% ipython --no-banner

In [1]: import numpy as np

In [2]: import numpy.linalg as la

In [3]: np.set_printoptions(suppress=True, linewidth=200)

In [4]: X = np.load("test8.npy")

In [5]: print(X)
[[5. 1. 0. 0. 0.]
 [0. 5. 1. 0. 0.]
 [0. 0. 5. 1. 0.]
 [0. 0. 0. 5. 1.]
 [0. 0. 0. 0. 5.]]

In [6]: M2 = np.array([[3, 3, 2], [3, 2, 0], [2, 0, 3], [2, 0, 0], [1, 3, 0]])

In [7]: print(la.matrix_rank(np.vstack([X, M2.T])))
5

In [8]: print(np.einsum("ik,kj->ji", X, M2))
[[18. 17. 12. 11.  5.]
 [17. 10.  0.  3. 15.]
 [10.  3. 15.  0.  0.]]

In [9]: print(np.einsum("ij->j", X))
[5. 6. 6. 6. 6.]

In [10]: print(la.matrix_rank(X @ M2))
3

In [11]: print(np.vstack([X, M2.T]).shape)
(8, 5)

In [12]: K = np.load("x.npy")

In [13]: print(K)
[[ 4.57 -3.05]
 [ 7.94  5.64]]

In [14]: q, evecs = la.qr(K[:, :1])[0], la.qr(K[:, 1:])[0]

In [15]: sigma = la.svd(q.T @ evecs, compute_uv=False)

In [16]: print(sigma.round(2))
[0.53]

In [17]: print(np.round(np.degrees(np.arccos(sigma.clip(0, 1))), 2))
[58.33]

In [18]: print(round(float(la.det(X[::-1])), 2))
3125.0

In [19]: print(round(float(la.det(2 * X)), 2), round(la.det(X), 2))
100000.0 3125.0

In [20]: print(np.einsum("ij,ji->", X, X))
125.0

In [21]: q, R = la.qr(K)

In [22]: print(round(float(abs(R[0, 0])), 2), round(la.norm(K[:, 0]), 2))
9.16 9.16

In [23]: print(np.allclose(R.T @ R, K.T @ K))
True

In [24]: print(np.round(np.abs(np.diag(R)), 2))
[9.16 5.46]

In [25]: print(np.round(la.norm(K, axis=0), 2))
[9.16 6.41]

In [26]: print(la.norm(K, axis=1).argmax())
1

In [27]: M2 = np.array([[6, -4], [2, 3]])

In [28]: C = np.kron(M2, K)

In [29]: print(la.matrix_rank(C))
4

In [30]: mat = np.array([[4.0, 1.0, 0.0, 0.0, 0.0],
    ...:     [0.0, 4.0, 1.0, 0.0, 0.0],
    ...:     [0.0, 0.0, 4.0, 1.0, 0.0],
    ...:     [0.0, 0.0, 0.0, 4.0, 1.0],
    ...:     [0.0, 0.0, 0.0, 0.0, 4.0]])

In [31]: print(mat)
[[4. 1. 0. 0. 0.]
 [0. 4. 1. 0. 0.]
 [0. 0. 4. 1. 0.]
 [0. 0. 0. 4. 1.]
 [0. 0. 0. 0. 4.]]

In [32]: M2 = mat / np.sqrt((mat ** 2).mean(axis=1, keepdims=True))

In [33]: print(la.matrix_rank(mat - mat.mean(axis=1, keepdims=True)))
4

In [34]: print(M2[4].round(2))
[0.   0.   0.   0.   2.24]

In [35]: print(mat - mat.mean(axis=1, keepdims=True))
[[ 3.   0.  -1.  -1.  -1. ]
 [-1.   3.   0.  -1.  -1. ]
 [-1.  -1.   3.   0.  -1. ]
 [-1.  -1.  -1.   3.   0. ]
 [-0.8 -0.8 -0.8 -0.8  3.2]]

In [36]: print(la.matrix_rank(M2) == la.matrix_rank(mat))
True

In [37]: ev, evecs = la.eig(mat)

In [38]: print(np.prod(ev))
1024.0

In [39]: print(np.round(np.sort(la.eigvals(mat.T)), 2))
[4. 4. 4. 4. 4.]

In [40]: print(np.round(np.sort(la.eigvals(la.inv(mat))), 2))
[0.25 0.25 0.25 0.25 0.25]

In [41]: print(np.round(np.sort(la.eigvals(mat @ mat)), 2))
[16. 16. 16. 16. 16.]

In [42]: u = np.array([0, 2, 0, -2, 2])

In [43]: M2 = mat + np.outer(u, np.eye(5)[1])

In [44]: print(la.matrix_rank(la.inv(M2) - la.inv(mat), tol=1e-8))
1

In [45]: print(la.matrix_rank(M2 - mat))
1
